>>> import numpy as np
>>> import numpy.linalg as la
>>> np.set_printoptions(precision=2, suppress=True, linewidth=100, sign=" ")
>>> arr = np.load("data.npy")
>>> print(arr)
[[-0.03 -0.8   0.04 -1.24]
 [ 1.63  0.47 -1.16 -0.19]
 [ 1.25 -0.3  -1.93 -0.08]]
>>> B = arr / np.sqrt((arr ** 2).mean(axis=1, keepdims=True))
>>> print(la.matrix_rank(B) == la.matrix_rank(arr))
True
>>> print(arr - arr.mean(axis=1, keepdims=True))
[[ 0.48 -0.29  0.55 -0.73]
 [ 1.44  0.28 -1.35 -0.38]
 [ 1.52 -0.03 -1.67  0.18]]
>>> B = np.array([[1, 1, 0], [1, 0, 1]])
>>> basis = np.kron(B, arr)
>>> print(np.round(la.norm(basis, 2), 2), round(float(la.norm(B, 2) * la.norm(arr, 2)), 2))
5.2 5.2
>>> print(la.matrix_rank(basis))
6
>>> print(basis)
[[-0.03 -0.8   0.04 -1.24 -0.03 -0.8   0.04 -1.24 -0.   -0.    0.   -0.  ]
 [ 1.63  0.47 -1.16 -0.19  1.63  0.47 -1.16 -0.19  0.    0.   -0.   -0.  ]
 [ 1.25 -0.3  -1.93 -0.08  1.25 -0.3  -1.93 -0.08  0.   -0.   -0.   -0.  ]
 [-0.03 -0.8   0.04 -1.24 -0.   -0.    0.   -0.   -0.03 -0.8   0.04 -1.24]
 [ 1.63  0.47 -1.16 -0.19  0.    0.   -0.   -0.    1.63  0.47 -1.16 -0.19]
 [ 1.25 -0.3  -1.93 -0.08  0.   -0.   -0.   -0.    1.25 -0.3  -1.93 -0.08]]
>>> X = np.load("test11.npy")
>>> print(X)
[[-1.4 -2.1 -1. ]
 [-0.7 -1.2 -1.5]
 [-1.2 -0.4  0.6]
 [ 1.1  0.2 -3.3]
 [-0.5 -1.  -2.4]
 [ 1.7 -0.1  0. ]
 [-0.6 -0.5  0. ]
 [-2.7  5.7 -1.2]
 [-1.3  0.6 -0.5]
 [ 1.6  0.7  0.9]
 [ 1.4  0.4 -1.7]
 [ 1.6 -0.5 -0.1]
 [-0.1 -0.8 -0.8]
 [-1.5 -0.3  0.5]
 [-1.9 -1.3 -0.2]
 [ 0.3  1.3  1.2]
 [ 0.1  0.3 -0.8]
 [-2.3 -1.6 -1.7]
 [-0.3 -0.1  0.3]
 [ 0.4  0.2 -0.4]
 [ 0.2 -0.4  1.7]
 [-1.1  0.1 -0.4]
 [ 1.  -0.1 -0.2]]
>>> w1 = np.array([[-7, 8, 8, 1, -4], [8, -4, -6, 7, -8], [3, -8, 9, -8, -5]])
>>> beta = np.array([3, -4, 3, -3, 0])
>>> hid = np.maximum(X @ w1 + beta, 0)
>>> print((hid > 0).mean(axis=0))
[ 0.61  0.48  0.43  0.3   0.61]
>>> print(la.matrix_rank(hid))
5
>>> print((hid > 0).astype(int))
[[ 0  1  0  0  1]
 [ 0  1  0  0  1]
 [ 1  0  1  0  1]
 [ 0  1  0  1  1]
 [ 0  1  0  1  1]
 [ 0  1  1  0  0]
 [ 1  0  1  0  1]
 [ 1  0  0  1  0]
 [ 1  0  0  1  1]
 [ 1  0  1  0  0]
 [ 0  1  0  1  0]
 [ 0  1  1  0  0]
 [ 0  1  0  0  1]
 [ 1  0  0  0  1]
 [ 1  0  0  0  1]
 [ 1  0  1  0  0]
 [ 1  1  0  1  1]
 [ 1  0  0  0  1]
 [ 1  0  1  0  1]
 [ 1  1  1  1  0]
 [ 1  0  1  0  0]
 [ 1  0  0  0  1]
 [ 0  1  1  0  0]]
>>> basis = np.array([[2, 6, 6], [-3, -6, 8], [-4, 1, -6], [-4, -6, -1], [7, 8, -9]])
>>> print(w1 @ basis)
[[-102 -120    9]
 [ -32  -40  117]
 [  -9   83  -47]]
>>> print((hid @ basis).round(6).argmax(axis=1))
[ 1  0  1  2  0  2  1  2  1  1  2  2  0  1  1  1  2  1  1  2  1  1  2]
